>>> import numpy as np
>>> from numpy import linalg as LA
>>> np.set_printoptions(precision=2, suppress=True, linewidth=120)
>>> def rd(a):
...     return np.round(a, 2) + 0
... 
>>> X = np.diag(np.array([0, 2, 1]))
>>> X
array([[0, 0, 0],
       [0, 2, 0],
       [0, 0, 1]])
>>> # symmetric
>>> np.unravel_index(np.abs(X).argmax(), X.shape)
(np.int64(1), np.int64(1))
>>> np.diff(X, axis=0)
array([[ 0,  2,  0],
       [ 0, -2,  1]])
>>> rd(LA.svd(X, compute_uv=False))
array([2., 1., 0.])
>>> rd(LA.norm(X))
np.float64(2.24)
>>> X.sum(axis=0)
array([0, 2, 1])
>>> X.shape
(3, 3)
>>> np.abs(X).max()
np.int64(2)
>>> LA.matrix_rank(X)
np.int64(2)
>>> rd(np.sort(LA.eigvals(X)))
array([0., 1., 2.])
>>> [int(LA.matrix_rank(LA.matrix_power(X, p))) for p in range(1, 4)]
[2, 2, 2]
>>> proj = np.triu(np.array([[-1, -2, 0], [1, 1, 1], [-2, 0, 1]]), 1) + np.eye(3)
>>> M2 = proj @ X @ LA.inv(proj)
>>> LA.matrix_rank(M2)
np.int64(2)
>>> ang = np.radians(45)
>>> R = np.eye(3)
>>> R[0, 0] = R[1, 1] = np.cos(ang)
>>> R[0, 1], R[1, 0] = -np.sin(ang), np.sin(ang)
>>> rd(R)
array([[ 0.71, -0.71,  0.  ],
       [ 0.71,  0.71,  0.  ],
       [ 0.  ,  0.  ,  1.  ]])
>>> M2 = X @ R.T
>>> np.allclose(X @ X.T, M2 @ M2.T)
True
>>> np.allclose(LA.norm(X, axis=1), LA.norm(M2, axis=1))
True
>>> rd(LA.svd(X, compute_uv=False)), rd(LA.svd(M2, compute_uv=False))
(array([2., 1., 0.]), array([2., 1., 0.]))
>>> rd(M2)
array([[ 0.  ,  0.  ,  0.  ],
       [-1.41,  1.41,  0.  ],
       [ 0.  ,  0.  ,  1.  ]])
>>> E = np.array([[3, 3], [1, 1]])
>>> # columns 0 and 1 are equal
>>> proj = np.triu(np.array([[2, 3], [2, 2]]), 1) + np.eye(2)
>>> M2 = proj @ E @ LA.inv(proj)
>>> M2
array([[  6., -12.],
       [  1.,  -2.]])
>>> proj @ E - E @ proj
array([[ 3., -6.],
       [ 0., -3.]])
>>> rd(LA.det(M2))
np.float64(0.0)
>>> U, sig, Vh = LA.svd(E)
>>> V = Vh[:(sig > 1e-8).sum()]
>>> rng = np.random.default_rng(97973)
>>> x0 = E[1] + 2 * E[0] + rng.integers(2) * np.eye(2)[0]
>>> x0
array([7., 7.])
>>> rd(np.diag(V.T @ V))
array([0.5, 0.5])
>>> rd(LA.norm(x0 - V.T @ V @ x0))
np.float64(0.0)
>>> LA.matrix_rank(np.vstack([E, x0]))
np.int64(1)
>>> np.allclose(V.T @ V @ x0, x0)
True
>>> LA.matrix_rank(E, rtol=0.1)
np.int64(1)
>>> rd(LA.norm(E, 2) / LA.norm(E))
np.float64(1.0)
>>> np.argsort(-LA.norm(E, axis=0).round(6), kind="stable")[:3]
array([0, 1])
>>> U, sig, Vh = LA.svd(E, full_matrices=False)
>>> rd(U.T @ U)
array([[1., 0.],
       [0., 1.]])
>>> rd(np.sqrt((sig ** 2).sum())), rd(LA.norm(E))
(np.float64(4.47), np.float64(4.47))
>>> np.abs(U[:, 0]).round(6).argmax()
np.int64(0)
>>> rd(sig / sig[0])
array([1., 0.])
>>> rd(sig)
array([4.47, 0.  ])
>>> LA.lstsq(E[:-1].T, E[-1])[2]
np.int32(1)
>>> np.allclose(E[:-1].T @ LA.lstsq(E[:-1].T, E[-1])[0], E[-1])
True
>>> rd(np.trace(LA.pinv(E) @ E))
np.float64(1.0)
>>> rd(E @ LA.pinv(E) @ E)
array([[3., 3.],
       [1., 1.]])
>>> np.unique(E.round(6), axis=0).shape
(2, 2)
>>> J, _ = LA.qr(np.array([[1.0, -0.3, 0.6], [-1.3, 1.0, 0.3], [1.9, -1.6, -0.1]]))
>>> rd(J)
array([[-0.4 , -0.91,  0.15],
       [ 0.52, -0.09,  0.85],
       [-0.76,  0.42,  0.5 ]])
>>> # columns are unit length and at right angles
>>> M2 = LA.inv(J)
>>> rd(LA.det(J) * LA.det(M2))
np.float64(1.0)
>>> rd(LA.cond(J))
np.float64(1.0)
>>> rd(M2)
array([[-0.4 ,  0.52, -0.76],
       [-0.91, -0.09,  0.42],
       [ 0.15,  0.85,  0.5 ]])
>>> x0 = np.array([3, 3, -2])
>>> h = np.maximum(J @ x0, 0)
>>> J.T @ h
array([0., 0., 0.])
>>> np.maximum(J @ (3 * x0), 0)
array([0., 0., 0.])
>>> rd(np.tanh(J @ x0))
array([-1.  , -0.39, -0.97])
>>> arr = np.load("m.npy")
>>> arr
array([[-60.6 , -39.67, -39.11, -60.28],
       [-59.42, -40.77, -38.42, -60.11],
       [-59.92, -40.3 , -39.47, -60.11],
       [-61.34, -40.21, -40.57, -60.12],
       [-61.64, -39.03, -40.56, -58.33],
       [-59.53, -39.32, -37.97, -59.16],
       [-60.8 , -40.66, -39.19, -60.05],
       [-59.48, -41.16, -39.41, -60.59],
       [-61.07, -38.61, -38.81, -60.11],
       [-59.59, -38.53, -39.92, -61.15],
       [-59.59, -38.58, -39.84, -58.02],
       [-59.05, -39.36, -39.32, -59.3 ],
       [-60.27, -41.09, -38.24, -58.6 ],
       [-61.74, -40.42, -40.19, -60.37],
       [-61.2 , -39.95, -40.39, -61.06]])
>>> U, sig, Vh = LA.svd(arr)
>>> rd(sig)
array([394.29,   3.86,   3.08,   2.05])
>>> M2 = U[:, :1] @ np.diag(sig[:1]) @ Vh[:1]
>>> LA.matrix_rank(M2)
np.int64(1)
>>> rd(np.abs(arr - M2).max())
np.float64(1.54)
>>> gram = arr.T @ arr
>>> rd(LA.eigvalsh(gram)[::-1])
array([155461.69,     14.88,      9.46,      4.18])
>>> rd(LA.svd(arr, compute_uv=False) ** 2)
array([155461.69,     14.88,      9.46,      4.18])
>>> (arr @ arr.T).shape
(15, 15)
>>> rd(np.trace(gram)), rd((arr ** 2).sum())
(np.float64(155490.21), np.float64(155490.21))
>>> m1 = np.load("dump.npy")
>>> m1
array([[ 3,  4,  5,  6,  7],
       [ 8,  9, 10, 11, 12],
       [13, 14, 15, 16, 17],
       [18, 19, 20, 21, 22],
       [23, 24, 25, 26, 27]])
>>> LA.cond(m1) > 100
np.True_
>>> [round(float(x), 2) for x in LA.svd(m1, compute_uv=False)[:3]]
[83.16, 3.01, 0.0]
>>> np.argsort(-LA.norm(m1, axis=0).round(6), kind="stable")[:3]
array([4, 3, 2])
>>> rd(LA.norm(m1, 2) / LA.norm(m1))
np.float64(1.0)
>>> M2 = m1 + rng.integers(-2, 3, (5, 2)) @ rng.integers(-2, 3, (2, 5))
>>> M2
array([[ 2,  0,  7,  2,  6],
       [11, 13,  4, 11, 15],
       [13, 16, 15, 19, 17],
       [22, 23, 12, 19, 26],
       [25, 28, 21, 28, 29]])
>>> LA.matrix_rank(M2 - m1, tol=1e-8)
np.int64(2)
>>> rd(LA.svd(M2 - m1, compute_uv=False))
array([15.41,  6.6 ,  0.  ,  0.  ,  0.  ])
>>> M2 - m1
array([[-1, -4,  2, -4, -1],
       [ 3,  4, -6,  0,  3],
       [ 0,  2,  0,  3,  0],
       [ 4,  4, -8, -2,  4],
       [ 2,  4, -4,  2,  2]])
>>> np.abs(M2 - m1).sum(axis=1)
array([12, 16,  5, 22, 14])
>>> data = np.array([[1.1, 0.0, 0.0],
...     [0.3, -0.9, 0.8],
...     [0.0, -0.8, 1.0],
...     [-1.8, 0.4, 1.5],
...     [1.2, 0.0, -1.2],
...     [0.4, -1.2, 0.0],
...     [-2.4, 0.8, 1.2],
...     [1.4, -1.3, -1.1],
...     [0.6, 0.3, 0.0],
...     [0.8, -0.5, -0.5],
...     [-1.6, -1.0, 0.0],
...     [1.3, -1.0, -1.4],
...     [1.4, 0.5, -0.9]])
>>> data[:, 2] = 2 * data[:, 1] + 0.1 * rng.normal(size=13)
>>> rd(data)
array([[ 1.1 ,  0.  , -0.02],
       [ 0.3 , -0.9 , -1.7 ],
       [ 0.  , -0.8 , -1.7 ],
       [-1.8 ,  0.4 ,  0.77],
       [ 1.2 ,  0.  ,  0.05],
       [ 0.4 , -1.2 , -2.46],
       [-2.4 ,  0.8 ,  1.7 ],
       [ 1.4 , -1.3 , -2.71],
       [ 0.6 ,  0.3 ,  0.52],
       [ 0.8 , -0.5 , -0.93],
       [-1.6 , -1.  , -1.97],
       [ 1.3 , -1.  , -1.96],
       [ 1.4 ,  0.5 ,  0.9 ]])
>>> Ac = (data - data.mean(axis=0)) / data.std(axis=0)
>>> Ac.std(axis=0)
array([1., 1., 1.])
>>> np.argwhere(np.abs(Ac) > 2)
array([[6, 0]])
>>> beta = LA.lstsq(np.delete(Ac, 1, axis=1), Ac[:, 1])[0]
>>> rd(1 - np.var(Ac[:, 1] - np.delete(Ac, 1, axis=1) @ beta))
np.float64(1.0)
>>> rd(beta)
array([0.02, 1.  ])
>>> np.abs(beta).argmax()
np.int64(1)
